$ python -q
>>> import numpy as np
>>> np.set_printoptions(suppress=True, linewidth=200)
>>> M = np.load("data.npy")
>>> print(M)
[[1.  0.9]
 [0.9 1. ]]
>>> print([round(float(x), 4) for x in np.linalg.svd(M, compute_uv=False)[:3]])
[1.9, 0.1]
>>> print(round(np.log10(np.linalg.cond(M))))
1
>>> print(np.linalg.matrix_rank(M, rtol=0.1))
1
>>> ang = np.radians(112)
>>> R = np.eye(2)
>>> R[0, 0] = R[1, 1] = np.cos(ang)
>>> R[0, 1], R[1, 0] = -np.sin(ang), np.sin(ang)
>>> print(R.round(4))
[[-0.3746 -0.9272]
 [ 0.9272 -0.3746]]
>>> out = M @ R.T
>>> print(np.allclose(np.linalg.norm(M, axis=1), np.linalg.norm(out, axis=1)))
True
>>> print(np.allclose(M @ M.T, out @ out.T))
True
>>> print(np.round(np.abs(out - M).max(axis=0), 4))
[2.2091 0.5401]
>>> print(round(float(np.linalg.det(R)), 4), np.round(np.trace(R), 4))
1.0 -0.7492
>>> E = np.loadtxt("sample6.csv", delimiter=",")
>>> print(E)
[[ 1.   2.   0.3  1.9 -2.5  0.  -2.3]
 [ 0.8 -1.1  0.6  0.9  0.8 -0.6 -1.7]
 [-0.4 -0.2  1.9 -1.5 -0.9 -0.3  0.6]
 [-3.5  0.7  0.8  0.5  0.7  0.  -1.5]
 [-1.3  0.8 -0.8  0.5 -1.4  1.   0.2]
 [ 0.3 -0.8  0.4  1.   1.1  1.5  0.5]
 [-0.2  2.8 -1.5  1.3  0.1 -2.2  0.4]
 [-1.2  1.   1.4  0.8  1.   0.3  1.3]]
>>> vec = np.array([0, 0, 1, 0, 2, 3, 2])
>>> target = E @ vec
>>> print(np.round(np.linalg.lstsq(E, target)[0], 4) + 0)
[0. 0. 1. 0. 2. 3. 2.]
>>> print(np.round(np.linalg.solve(E.T @ E, E.T @ target), 4) + 0)
[0. 0. 1. 0. 2. 3. 2.]
>>> print(target.round(4))
[-9.3 -3.   0.4 -0.8 -0.2  8.1 -7.1  6.9]
>>> rng = np.random.default_rng(13)
>>> target = target + 0.02 * rng.normal(size=8)
>>> print(target.round(4))
[-9.2635 -3.0616  0.4192 -0.7986 -0.1736  8.1077 -7.0635  6.9006]
>>> coef, *_ = np.linalg.lstsq(E, target)
>>> print(coef.round(4))
[ 0.0057  0.0334  0.9983 -0.0181  2.0018  3.0201  1.9986]
>>> print(np.round(E.T @ (target - E @ coef), 4) + 0)
[0. 0. 0. 0. 0. 0. 0.]
>>> print([round(float(np.linalg.norm(np.linalg.solve(E.T @ E + lam * np.eye(7), E.T @ target))), 2) for lam in (0, 1, 10, 100)])
[4.26, 3.7, 2.32, 0.6]
>>> print(coef.round())
[ 0.  0.  1. -0.  2.  3.  2.]
>>> proj = E @ np.linalg.solve(E.T @ E, E.T)
>>> print(round(np.trace(proj), 4))
7.0
>>> J = np.load("dump.npy")
>>> print(J)
[[ 1 -1]
 [ 1  0]
 [ 1  1]
 [ 1  2]
 [ 1  3]
 [ 1  4]
 [ 1  5]
 [ 1  6]]
>>> out = np.c_[J[:, :1] @ np.array([[8]]), np.array([1, 2, 1, 1, 2, 1, 1, 0])]
>>> print(out)
[[8 1]
 [8 2]
 [8 1]
 [8 1]
 [8 2]
 [8 1]
 [8 1]
 [8 0]]
>>> print(np.round(np.linalg.norm(out - J @ np.linalg.lstsq(J, out)[0], axis=0), 4) + 0)
[0.     1.4679]
>>> print(np.round(np.linalg.norm(np.linalg.qr(J)[0].T @ out, axis=0) ** 2 / ((out ** 2).sum(axis=0) + 1e-12), 4))
[1.     0.8342]
>>> print(np.linalg.matrix_rank(np.c_[J, out]))
3
>>> print(np.round(np.linalg.lstsq(J, out[:, 0])[0], 4) + 0)
[8. 0.]
>>> print(np.linalg.matrix_rank(out))
2
>>> arr = np.loadtxt("block4.csv", delimiter=",")
>>> print(arr.round(4))
[[0.25   0.     0.25   0.25   0.25   0.     0.    ]
 [0.     0.3333 0.     0.3333 0.     0.3333 0.    ]
 [0.25   0.     0.25   0.25   0.25   0.     0.    ]
 [0.     0.     0.3333 0.3333 0.     0.     0.3333]
 [0.3333 0.     0.     0.3333 0.3333 0.     0.    ]
 [0.     0.2    0.2    0.     0.2    0.4    0.    ]
 [0.3333 0.     0.     0.     0.     0.     0.6667]]
>>> left, sv, vt = np.linalg.svd(arr)
>>> vecs = vt[:(sv > 1e-8).sum()]
>>> vec = arr[3] + 3 * arr[0] + rng.integers(2) * np.eye(7)[2]
>>> print(vec.round(4))
[0.75   0.     2.0833 1.0833 0.75   0.     0.3333]
>>> print(np.round(np.diag(vecs.T @ vecs), 4))
[0.9286 0.5536 1.     0.9821 0.8393 0.7143 0.9821]
>>> print(np.round(vecs.T @ vecs, 4) + 0)
[[ 0.9286  0.1786  0.     -0.0357  0.1071 -0.1429  0.0357]
 [ 0.1786  0.5536  0.      0.0893 -0.2679  0.3571 -0.0893]
 [ 0.      0.      1.      0.      0.      0.      0.    ]
 [-0.0357  0.0893  0.      0.9821  0.0536 -0.0714  0.0179]
 [ 0.1071 -0.2679  0.      0.0536  0.8393  0.2143 -0.0536]
 [-0.1429  0.3571  0.     -0.0714  0.2143  0.7143  0.0714]
 [ 0.0357 -0.0893  0.      0.0179 -0.0536  0.0714  0.9821]]
>>> print(np.allclose(vecs.T @ vecs @ vec, vec))
True
>>> rk = np.linalg.matrix_rank(arr)
>>> print(rk)
6
>>> null = np.linalg.svd(arr)[2][rk:].T
>>> print(np.allclose(arr @ null, 0))
True
>>> print(null.shape)
(7, 1)
>>> print([int(np.linalg.matrix_rank(np.delete(arr, i, axis=0))) for i in range(7)])
[6, 5, 6, 5, 5, 5, 5]
>>> print(np.round(np.linalg.matrix_power(arr, 100), 4) + 0)
[[0.225 0.    0.175 0.225 0.15  0.    0.225]
 [0.225 0.    0.175 0.225 0.15  0.    0.225]
 [0.225 0.    0.175 0.225 0.15  0.    0.225]
 [0.225 0.    0.175 0.225 0.15  0.    0.225]
 [0.225 0.    0.175 0.225 0.15  0.    0.225]
 [0.225 0.    0.175 0.225 0.15  0.    0.225]
 [0.225 0.    0.175 0.225 0.15  0.    0.225]]
>>> print(arr.sum(axis=1))
[1. 1. 1. 1. 1. 1. 1.]
>>> print(np.round(np.sort(np.abs(np.linalg.eigvals(arr)))[::-1], 4) + 0)
[1.     0.627  0.3333 0.3333 0.1667 0.1063 0.    ]
>>> pr = np.eye(7)[0]
>>> for _ in range(7):
...     pr = pr @ arr
...     print(pr.round(4))
... 
[0.25 0.   0.25 0.25 0.25 0.   0.  ]
[0.2083 0.     0.2083 0.2917 0.2083 0.     0.0833]
[0.2014 0.     0.2014 0.2708 0.1736 0.     0.1528]
[0.2095 0.     0.191  0.2488 0.1586 0.     0.1921]
[0.217  0.     0.1831 0.2359 0.153  0.     0.211 ]
[0.2214 0.     0.1787 0.2296 0.151  0.     0.2193]
[0.2234 0.     0.1766 0.2269 0.1503 0.     0.2228]
>>> left, sv, vt = np.linalg.svd(arr)
>>> print(sv.round(4) + 0)
[1.054  0.7487 0.5987 0.4171 0.3501 0.0947 0.    ]
>>> print(np.argmax(sv[:-1] / (sv[1:] + 1e-6)) + 1)
6
>>> out = left[:, :6] @ np.diag(sv[:6]) @ vt[:6]
>>> print(round(np.abs(arr - out).max(), 4))
0.0
>>> print(round(np.linalg.norm(arr - out) / np.linalg.norm(arr), 4))
0.0
>>> print(np.round(np.linalg.norm(arr - out, 2), 4), round(float(sv[6]), 4))
0.0 0.0
>>> print(np.linalg.matrix_rank(arr, rtol=0.05))
6
>>> mat = np.load("test3.npy")
>>> print(mat)
[[-2  1  0  0  0  0]
 [ 2 -1  0  0  0  0]
 [ 2 -1  0  0  0  0]
 [ 0  0 -2  1  0  0]
 [ 0  0  2 -1  0  0]
 [ 0  0  2 -1  0  0]
 [ 0  0  0  0 -2  1]
 [ 0  0  0  0  2 -1]
 [ 0  0  0  0  2 -1]]
>>> left, sv, vt = np.linalg.svd(mat)
>>> vecs = vt[:(sv > 1e-8).sum()]
>>> vec = mat[7] + 3 * mat[3] + rng.integers(2) * np.eye(6)[5]
>>> print(vec)
[ 0.  0. -6.  3.  2.  0.]
>>> print(np.round(np.diag(vecs.T @ vecs), 4))
[0.8 0.2 0.8 0.2 0.8 0.2]
>>> left, sv, vt = np.linalg.svd(mat)
>>> print(sv.round(4) + 0)
[3.873 3.873 3.873 0.    0.    0.   ]
>>> out = left[:, :3] @ np.diag(sv[:3]) @ vt[:3]
>>> print(out.round(4))
[[-2.  1.  0.  0.  0.  0.]
 [ 2. -1.  0.  0.  0.  0.]
 [ 2. -1.  0.  0.  0.  0.]
 [ 0.  0. -2.  1.  0.  0.]
 [ 0.  0.  2. -1.  0.  0.]
 [ 0.  0.  2. -1.  0.  0.]
 [ 0.  0.  0.  0. -2.  1.]
 [ 0.  0.  0.  0.  2. -1.]
 [ 0.  0.  0.  0.  2. -1.]]
>>> print(round(float(np.abs(mat - out).max()), 4))
0.0
>>> rk = np.linalg.matrix_rank(mat)
>>> print(rk)
3
>>> null = np.linalg.svd(mat)[2][rk:].T
>>> print(null.shape)
(6, 3)
>>> print([int(np.linalg.matrix_rank(mat[:i])) for i in range(1, len(mat) + 1)])
[1, 1, 1, 2, 2, 2, 3, 3, 3]
>>> print(np.round(np.linalg.norm(mat, axis=0), 4))
[3.4641 1.7321 3.4641 1.7321 3.4641 1.7321]
>>> print(round(np.linalg.norm(mat[2] - mat[7]), 4))
3.1623
>>> out = mat[0, 0] * mat[1:] - np.outer(mat[1:, 0], mat[0])
>>> print(out)
[[ 0  0  0  0  0  0]
 [ 0  0  0  0  0  0]
 [ 0  0  4 -2  0  0]
 [ 0  0 -4  2  0  0]
 [ 0  0 -4  2  0  0]
 [ 0  0  0  0  4 -2]
 [ 0  0  0  0 -4  2]
 [ 0  0  0  0 -4  2]]
>>> print(mat[:, 0] / mat[0, 0])
[ 1. -1. -1. -0. -0. -0. -0. -0. -0.]
>>> print(np.flatnonzero(~out.round(6).any(axis=1)))
[0 1]
>>> print(np.linalg.matrix_rank(out), np.linalg.matrix_rank(mat))
2 3
